% ipython --no-banner

In [1]: import numpy as np

In [2]: np.set_printoptions(precision=2, suppress=True, linewidth=140, floatmode="fixed")

In [3]: rng = np.random.default_rng(31)

In [4]: A = np.eye(4, dtype=int)[rng.permutation(4)] * np.array([-2, 1, 2, -1])

In [5]: A
Out[5]: 
array([[ 0,  1,  0,  0],
       [-2,  0,  0,  0],
       [ 0,  0,  2,  0],
       [ 0,  0,  0, -1]])

In [6]: P = np.triu(np.array([[3, 2, 0, 2], [2, 1, 0, 0], [0, 1, 1, 0], [3, 1, 1, 2]]), 1) + np.eye(4)

In [7]: M2 = P @ A @ np.linalg.inv(P)

In [8]: P @ A - A @ P
Out[8]: 
array([[-4.00,  0.00,  0.00, -2.00],
       [ 0.00,  4.00,  0.00,  4.00],
       [ 0.00,  0.00,  0.00,  0.00],
       [ 0.00,  0.00,  0.00,  0.00]])

In [9]: np.linalg.matrix_rank(M2)
Out[9]: np.int64(4)

In [10]: M2 = np.linalg.inv(A)

In [11]: np.linalg.inv(M2)
Out[11]: 
array([[ 0.00,  1.00,  0.00,  0.00],
       [-2.00, -0.00, -0.00, -0.00],
       [ 0.00,  0.00,  2.00,  0.00],
       [-0.00, -0.00, -0.00, -1.00]])

In [12]: M2
Out[12]: 
array([[-0.00, -0.50, -0.00, -0.00],
       [ 1.00,  0.00,  0.00,  0.00],
       [ 0.00,  0.00,  0.50,  0.00],
       [-0.00, -0.00, -0.00, -1.00]])

In [13]: np.round(np.linalg.slogdet(A)[0], 2)
Out[13]: np.float64(-1.0)

In [14]: theta = np.radians(45)

In [15]: R = np.eye(4)

In [16]: R[3, 3] = R[0, 0] = np.cos(theta)

In [17]: R[3, 0], R[0, 3] = -np.sin(theta), np.sin(theta)

In [18]: R
Out[18]: 
array([[ 0.71,  0.00,  0.00,  0.71],
       [ 0.00,  1.00,  0.00,  0.00],
       [ 0.00,  0.00,  1.00,  0.00],
       [-0.71,  0.00,  0.00,  0.71]])

In [19]: M2 = A @ R.T

In [20]: np.linalg.svd(A, compute_uv=False), np.linalg.svd(M2, compute_uv=False)
Out[20]: (array([2.00, 2.00, 1.00, 1.00]), array([2.00, 2.00, 1.00, 1.00]))

In [21]: np.allclose(np.linalg.norm(A, axis=1), np.linalg.norm(M2, axis=1))
Out[21]: True

In [22]: np.abs(M2 - A).max(axis=0)
Out[22]: array([0.71, 0.00, 0.00, 1.41])

In [23]: round(float(np.linalg.det(R)), 2), round(np.trace(R), 2)
Out[23]: (1.0, np.float64(3.41))

In [24]: np.allclose(A @ A.T, M2 @ M2.T)
Out[24]: True

In [25]: M2
Out[25]: 
array([[ 0.00,  1.00,  0.00,  0.00],
       [-1.41,  0.00,  0.00,  1.41],
       [ 0.00,  0.00,  2.00,  0.00],
       [-0.71,  0.00,  0.00, -0.71]])

In [26]: M2.reshape(2, -1)
Out[26]: 
array([[ 0.00,  1.00,  0.00,  0.00, -1.41,  0.00,  0.00,  1.41],
       [ 0.00,  0.00,  2.00,  0.00, -0.71,  0.00,  0.00, -0.71]])

In [27]: M2.reshape(-1, 2)
Out[27]: 
array([[ 0.00,  1.00],
       [ 0.00,  0.00],
       [-1.41,  0.00],
       [ 0.00,  1.41],
       [ 0.00,  0.00],
       [ 2.00,  0.00],
       [-0.71,  0.00],
       [ 0.00, -0.71]])

In [28]: t3 = M2.reshape(4, 2, -1)

In [29]: t3.shape
Out[29]: (4, 2, 2)

In [30]: t3.transpose(1, 0, 2)
Out[30]: 
array([[[ 0.00,  1.00],
        [-1.41,  0.00],
        [ 0.00,  0.00],
        [-0.71,  0.00]],

       [[ 0.00,  0.00],
        [ 0.00,  1.41],
        [ 2.00,  0.00],
        [ 0.00, -0.71]]])

In [31]: np.einsum("ihd,jhd->hij", t3, t3).shape
Out[31]: (2, 4, 4)

In [32]: t3[:, 0]
Out[32]: 
array([[ 0.00,  1.00],
       [-1.41,  0.00],
       [ 0.00,  0.00],
       [-0.71,  0.00]])

In [33]: J = np.load("run18.npy")

In [34]: J
Out[34]: 
array([[3, 2, 0],
       [4, 4, 0],
       [0, 3, 0]])

In [35]: np.einsum("ii->", J)
Out[35]: np.int64(7)

In [36]: np.poly(J)
Out[36]: array([ 1.00, -7.00,  4.00,  0.00])

In [37]: np.linalg.eigvals(J)
Out[37]: array([0.00, 6.37, 0.63])

In [38]: U, s, Vt = np.linalg.svd(J)

In [39]: vecs = Vt[:(s > 1e-8).sum()]

In [40]: x0 = J[1] + -1 * J[2] + rng.integers(2) * np.eye(3)[1]

In [41]: x0
Out[41]: array([4.00, 1.00, 0.00])

In [42]: np.round(np.linalg.norm(x0 - vecs.T @ vecs @ x0), 2)
Out[42]: np.float64(0.0)

In [43]: np.linalg.matrix_rank(np.vstack([J, x0]))
Out[43]: np.int64(2)

In [44]: x0 = np.array([1, 3, 0])

In [45]: J @ (2 * x0)
Out[45]: array([18, 32, 18])

In [46]: np.linalg.norm(J @ x0) <= np.linalg.norm(J, 2) * np.linalg.norm(x0) + 1e-9
Out[46]: np.True_

In [47]: J @ x0
Out[47]: array([ 9, 16,  9])

In [48]: np.einsum("ij,j->i", J, x0)
Out[48]: array([ 9, 16,  9])

In [49]: M2 = J[0, 0] * J[1:] - np.outer(J[1:, 0], J[0])

In [50]: M2
Out[50]: 
array([[0, 4, 0],
       [0, 9, 0]])

In [51]: np.flatnonzero(~M2.round(6).any(axis=1))
Out[51]: array([], dtype=int64)

In [52]: U, s, Vt = np.linalg.svd(J)

In [53]: s
Out[53]: array([7.01, 2.22, 0.00])

In [54]: M2 = U[:, :2] @ np.diag(s[:2]) @ Vt[:2]

In [55]: np.round(np.abs(J - M2).max(), 2)
Out[55]: np.float64(0.0)

In [56]: np.round(np.linalg.norm(J - M2, 2), 2), s[2]
Out[56]: (np.float64(0.0), np.float64(0.0))

In [57]: np.linalg.matrix_rank(J, rtol=0.05)
Out[57]: np.int64(2)
